>>> import numpy as np
>>> np.set_printoptions(precision=2, suppress=True, linewidth=120)
>>> tidy = lambda a: np.round(a, 2) + 0
>>> K = np.array([[0, 0, 1, -1, -2],
...     [0, 0, 9, 2, 2],
...     [-1, -9, 0, 2, -2],
...     [1, -2, -2, 0, 4],
...     [2, -2, 2, -4, 0]])
>>> G = K.T @ K
>>> np.linalg.matrix_rank(G)
np.int64(4)
>>> (K @ K.T).shape
(5, 5)
>>> np.diag(G)
array([ 6, 89, 90, 25, 28])
>>> G
array([[  6,   3,   2, -10,   6],
       [  3,  89,   0, -10,  10],
       [  2,   0,  90,   9,   8],
       [-10, -10,   9,  25,   2],
       [  6,  10,   8,   2,  28]])
>>> left, s, Vh = np.linalg.svd(K)
>>> evecs = Vh[:(s > 1e-8).sum()]
>>> rng = np.random.default_rng(367758)
>>> x = K[0] + 4 * K[1] + rng.integers(2) * np.eye(5)[3]
>>> x
array([ 0.,  0., 37.,  8.,  6.])
>>> tidy(evecs.T @ evecs)
array([[ 0.21, -0.04,  0.04, -0.36,  0.2 ],
       [-0.04,  1.  ,  0.  , -0.02,  0.01],
       [ 0.04,  0.  ,  1.  ,  0.02, -0.01],
       [-0.36, -0.02,  0.02,  0.84,  0.09],
       [ 0.2 ,  0.01, -0.01,  0.09,  0.95]])
>>> tidy(np.linalg.norm(x - evecs.T @ evecs @ x))
np.float64(0.4)
>>> np.allclose(evecs.T @ evecs @ x, x)
False
>>> left, s, Vh = np.linalg.svd(K)
>>> tidy(s)
array([9.61, 9.61, 5.17, 5.17, 0.  ])
>>> np.argmax(s[:-1] / (s[1:] + 1e-6)) + 1
np.int64(4)
>>> other = left[:, :4] @ np.diag(s[:4]) @ Vh[:4]
>>> np.linalg.matrix_rank(K, rtol=0.05)
np.int64(4)
>>> tidy(other)
array([[ 0.,  0.,  1., -1., -2.],
       [ 0.,  0.,  9.,  2.,  2.],
       [-1., -9.,  0.,  2., -2.],
       [ 1., -2., -2.,  0.,  4.],
       [ 2., -2.,  2., -4.,  0.]])
>>> tidy(np.linalg.norm(K - other, 2)), tidy(s[4])
(np.float64(0.0), np.float64(0.0))
>>> x = np.array([3, 2, 2, 1, 2])
>>> tidy(np.linalg.eigvals(K).real)
array([0., 0., 0., 0., 0.])
>>> tidy(np.linalg.svd(K, compute_uv=False))
array([9.61, 9.61, 5.17, 5.17, 0.  ])
>>> q = np.linalg.solve(np.eye(5) - K, np.eye(5) + K)
>>> tidy(np.linalg.det(q))
np.float64(1.0)
>>> tidy(q @ q.T)
array([[1., 0., 0., 0., 0.],
       [0., 1., 0., 0., 0.],
       [0., 0., 1., 0., 0.],
       [0., 0., 0., 1., 0.],
       [0., 0., 0., 0., 1.]])
>>> arr = 5 * np.eye(3) + np.ones((3, 3))
>>> arr
array([[6., 1., 1.],
       [1., 6., 1.],
       [1., 1., 6.]])
>>> w1 = np.array([[1, 2, 3, 4, 4, 1],
...     [1, 1, 5, 4, 1, 4],
...     [3, 0, 5, 3, 5, 3],
...     [3, 3, 4, 3, 4, 0],
...     [4, 5, 1, 5, 4, 5]])
>>> c = np.array([0, 0, 3, 0, 2, 0])
>>> act = np.maximum(K @ w1 + c, 0)
>>> (act > 0).astype(int)
array([[0, 0, 1, 0, 0, 0],
       [1, 1, 1, 1, 1, 1],
       [0, 0, 0, 0, 0, 0],
       [1, 1, 0, 1, 1, 1],
       [0, 0, 0, 0, 1, 0]])
>>> act
array([[ 0,  0,  2,  0,  0,  0],
       [41, 16, 58, 43, 63, 37],
       [ 0,  0,  0,  0,  0,  0],
       [ 9, 20,  0, 10, 10,  7],
       [ 0,  0,  0,  0,  2,  0]])
>>> C = np.array([[3, -1, -1],
...     [1, -2, 1],
...     [3, 0, 1],
...     [-1, 0, -3],
...     [-2, -3, -2],
...     [0, 2, 1]])
>>> (act @ C).round(6).argmax(axis=1)
array([0, 0, 0, 0, 0])
>>> P = np.triu(np.array([[2, 1, -2], [-2, 2, 2], [-1, -1, 0]]), 1) + np.eye(3)
>>> other = P @ arr @ np.linalg.inv(P)
>>> np.linalg.matrix_rank(other)
np.int64(3)
>>> tidy(np.linalg.det(other))
np.float64(200.0)
>>> P @ arr - arr @ P
array([[-1., -2., -1.],
       [ 2.,  1.,  2.],
       [ 0., -1.,  0.]])
